$ ipython --no-banner

In [1]: import numpy as np

In [2]: import numpy.linalg as la

In [3]: np.set_printoptions(precision=2, suppress=True, linewidth=120, legacy="1.25")

In [4]: tidy = lambda a: np.round(a, 2) + 0

In [5]: J = np.loadtxt("arr.csv", delimiter=",")

In [6]: J
Out[6]: 
array([[  0.1,   0.5,   0.2,   0.7,  -0.9,   1.2,  -0.3,  -1.9,   0.4,  -0.1],
       [  1.1,   1.4,   0.1,  -1.6,   1.4,   1.6,  -0.9,   0.9,   1.7,  -1.9],
       [ -1.2,   0.2,   0.8,  -0.2,   0.5,   0.1,  -2.1,   0. ,  -1.2,  -0.2],
       [  0.3,  -1. ,   0. ,   1.7,   0.8,  -0.9,   0.3,  -0.6,  -0.7,  -0.2],
       [  0.1,   0.5,   0.3,   0.7,  -2.4,  -0.5,  -0.4,   0.7,  -1.4,  -1.5],
       [  0.2,   2.3,   1.8,  -0.4,  -0.4,  -1.5,   0.9,  -0.5,   1.2,   1.8],
       [  1.2,  -2. ,  -1.3,   0.8,  -1.2,   0.3,   0.7,  -2. ,  -0.8,  -0.2],
       [  0.3,  -0.1,  -0.3,   1.8,   0.7,   0.4,   0.8,   1.2,   0.6,   0.7],
       [  0.7,  -1. ,  -0.2,   1.7,   1.6,  -1.5,  -0.2,   0.4,  -1. ,   0. ],
       [ -1.4,   0.1,   0.4,  -0.5,   0.4,  -0.9,  -1.5,  -1.1,   0.5,  -0.2],
       [ -0.2,   0.8,  -1.7,   1. ,   0.5,   1.1,   3.6,   0.6,   0.1,   0.7],
       [ -5. ,  -3. ,   1. ,   2. ,   5. ,   1. , -15. , -11. , -18. ,   3. ],
       [ -0.8,  -0.5,  -1.5,  -0.3,  -0.5,   1. ,  -0.8,   2.2,   0.5,  -0.7],
       [  2.2,   0.8,   0. ,   0. ,  -0.1,   1.2,   2.1,  -0.8,   1.2,  -1.3],
       [ -1. ,   0.5,   0.4,   0.8,   0. ,  -1. ,   0.2,   0.4,   1.3,   0.4],
       [ -1.8,   0.6,   0.5,  -1.5,   0.8,  -1.3,  -0.5,   0.6,  -0.2,  -0.8],
       [  0.2,  -0.4,  -1. ,   1.4,   0.1,   0.9,   0.6,   0.2,   0.8,   0.5],
       [ -0.3,   1.7,   1. ,   0.3,   1.2,  -1. ,  -0.4,   0.9,  -0.3,   0. ],
       [  1.8,   0.3,   0.1,   0.3,  -1. ,  -0.1,  -0.6,  -0.7,   1.3,  -1.5],
       [ -0.3,  -1.1,   0.1,  -0.1,  -0.5,   0.3,  -0.9,  -1. ,  -1.9,   2. ],
       [  0.9,   0.3,  -0.7,  -0.6,   0.9,   1.6,   0.1,   2.1,  -1.3,  -0.4],
       [ -0.2,   0.1,   1.1,   0.3,   1. ,   1.2,   1.3,  -0.5,  -2.2,  -1.3],
       [  1.9,  -0.3,  -0.1,   0.2,   1.3,   0. ,  -1. ,  -0.7,   1.4,   1.4],
       [ -1.2,   0.2,   0.1,  -0.4,  -0.2,  -1.3,   0.2,  -0.7,   1.7,  -1. ],
       [  1.7,   0.9,  -0.3,   1.4,  -0.1,   0.3,  -0.9,   1.5,  -1.8,  -1.1],
       [ -0.1,   0.3,  -0.4,   0. ,  -1.1,   0.6,  -0.7,  -1.6,   0.6,   0.3],
       [ -1.3,   0.6,   0.4,   0.1,  -0.4,   0.3,   1. ,   1. ,  -0.8,  -0.9],
       [  0.2,   0.8,   1.5,  -0.1,  -0.3,   0.8,  -1. ,  -1.2,  -0.9,  -1.2],
       [ -1.4,  -0.8,  -1.9,  -0.9,  -0.4,   0.1,   0.3,  -1. ,  -0.2,   1.5],
       [ -0.2,   1.1,   0.3,   0. ,   1.3,   0.3,  -1.2,  -1.2,  -0.9,   0. ]])

In [7]: rng = np.random.default_rng(48)

In [8]: z = rng.permutation(10)

In [9]: other = J[:, z] * rng.choice([-1, 1], 10)

In [10]: other
Out[10]: 
array([[  1.2,   0.2,  -0.9,   0.7,   1.9,   0.5,  -0.3,   0.4,   0.1,   0.1],
       [  1.6,   0.1,   1.4,  -1.6,  -0.9,   1.4,  -0.9,   1.7,   1.1,   1.9],
       [  0.1,   0.8,   0.5,  -0.2,  -0. ,   0.2,  -2.1,  -1.2,  -1.2,   0.2],
       [ -0.9,   0. ,   0.8,   1.7,   0.6,  -1. ,   0.3,  -0.7,   0.3,   0.2],
       [ -0.5,   0.3,  -2.4,   0.7,  -0.7,   0.5,  -0.4,  -1.4,   0.1,   1.5],
       [ -1.5,   1.8,  -0.4,  -0.4,   0.5,   2.3,   0.9,   1.2,   0.2,  -1.8],
       [  0.3,  -1.3,  -1.2,   0.8,   2. ,  -2. ,   0.7,  -0.8,   1.2,   0.2],
       [  0.4,  -0.3,   0.7,   1.8,  -1.2,  -0.1,   0.8,   0.6,   0.3,  -0.7],
       [ -1.5,  -0.2,   1.6,   1.7,  -0.4,  -1. ,  -0.2,  -1. ,   0.7,  -0. ],
       [ -0.9,   0.4,   0.4,  -0.5,   1.1,   0.1,  -1.5,   0.5,  -1.4,   0.2],
       [  1.1,  -1.7,   0.5,   1. ,  -0.6,   0.8,   3.6,   0.1,  -0.2,  -0.7],
       [  1. ,   1. ,   5. ,   2. ,  11. ,  -3. , -15. , -18. ,  -5. ,  -3. ],
       [  1. ,  -1.5,  -0.5,  -0.3,  -2.2,  -0.5,  -0.8,   0.5,  -0.8,   0.7],
       [  1.2,   0. ,  -0.1,   0. ,   0.8,   0.8,   2.1,   1.2,   2.2,   1.3],
       [ -1. ,   0.4,   0. ,   0.8,  -0.4,   0.5,   0.2,   1.3,  -1. ,  -0.4],
       [ -1.3,   0.5,   0.8,  -1.5,  -0.6,   0.6,  -0.5,  -0.2,  -1.8,   0.8],
       [  0.9,  -1. ,   0.1,   1.4,  -0.2,  -0.4,   0.6,   0.8,   0.2,  -0.5],
       [ -1. ,   1. ,   1.2,   0.3,  -0.9,   1.7,  -0.4,  -0.3,  -0.3,  -0. ],
       [ -0.1,   0.1,  -1. ,   0.3,   0.7,   0.3,  -0.6,   1.3,   1.8,   1.5],
       [  0.3,   0.1,  -0.5,  -0.1,   1. ,  -1.1,  -0.9,  -1.9,  -0.3,  -2. ],
       [  1.6,  -0.7,   0.9,  -0.6,  -2.1,   0.3,   0.1,  -1.3,   0.9,   0.4],
       [  1.2,   1.1,   1. ,   0.3,   0.5,   0.1,   1.3,  -2.2,  -0.2,   1.3],
       [  0. ,  -0.1,   1.3,   0.2,   0.7,  -0.3,  -1. ,   1.4,   1.9,  -1.4],
       [ -1.3,   0.1,  -0.2,  -0.4,   0.7,   0.2,   0.2,   1.7,  -1.2,   1. ],
       [  0.3,  -0.3,  -0.1,   1.4,  -1.5,   0.9,  -0.9,  -1.8,   1.7,   1.1],
       [  0.6,  -0.4,  -1.1,   0. ,   1.6,   0.3,  -0.7,   0.6,  -0.1,  -0.3],
       [  0.3,   0.4,  -0.4,   0.1,  -1. ,   0.6,   1. ,  -0.8,  -1.3,   0.9],
       [  0.8,   1.5,  -0.3,  -0.1,   1.2,   0.8,  -1. ,  -0.9,   0.2,   1.2],
       [  0.1,  -1.9,  -0.4,  -0.9,   1. ,  -0.8,   0.3,  -0.2,  -1.4,  -1.5],
       [  0.3,   0.3,   1.3,   0. ,   1.2,   1.1,  -1.2,  -0.9,  -0.2,  -0. ]])

In [11]: Uu, _, Vt = la.svd(J.T @ other)

In [12]: tidy(Uu @ Vt)
Out[12]: 
array([[ 0.,  0.,  0.,  0.,  0.,  0.,  0.,  0.,  1.,  0.],
       [ 0.,  0.,  0.,  0.,  0.,  1.,  0.,  0.,  0.,  0.],
       [ 0.,  1.,  0.,  0.,  0.,  0.,  0.,  0.,  0.,  0.],
       [ 0.,  0.,  0.,  1.,  0.,  0.,  0.,  0.,  0.,  0.],
       [ 0.,  0.,  1.,  0.,  0.,  0.,  0.,  0.,  0.,  0.],
       [ 1.,  0.,  0.,  0.,  0.,  0.,  0.,  0.,  0.,  0.],
       [ 0.,  0.,  0.,  0.,  0.,  0.,  1.,  0.,  0.,  0.],
       [ 0.,  0.,  0.,  0., -1.,  0.,  0.,  0.,  0.,  0.],
       [ 0.,  0.,  0.,  0.,  0.,  0.,  0.,  1.,  0.,  0.],
       [ 0.,  0.,  0.,  0.,  0.,  0.,  0.,  0.,  0., -1.]])

In [13]: tidy(la.lstsq(J, other)[0])
Out[13]: 
array([[ 0.,  0.,  0.,  0.,  0.,  0.,  0.,  0.,  1.,  0.],
       [ 0.,  0.,  0.,  0.,  0.,  1.,  0.,  0.,  0.,  0.],
       [ 0.,  1.,  0.,  0.,  0.,  0.,  0.,  0.,  0.,  0.],
       [ 0.,  0.,  0.,  1.,  0.,  0.,  0.,  0.,  0.,  0.],
       [ 0.,  0.,  1.,  0.,  0.,  0.,  0.,  0.,  0.,  0.],
       [ 1.,  0.,  0.,  0.,  0.,  0.,  0.,  0.,  0.,  0.],
       [ 0.,  0.,  0.,  0.,  0.,  0.,  1.,  0.,  0.,  0.],
       [ 0.,  0.,  0.,  0., -1.,  0.,  0.,  0.,  0.,  0.],
       [ 0.,  0.,  0.,  0.,  0.,  0.,  0.,  1.,  0.,  0.],
       [ 0.,  0.,  0.,  0.,  0.,  0.,  0.,  0.,  0., -1.]])
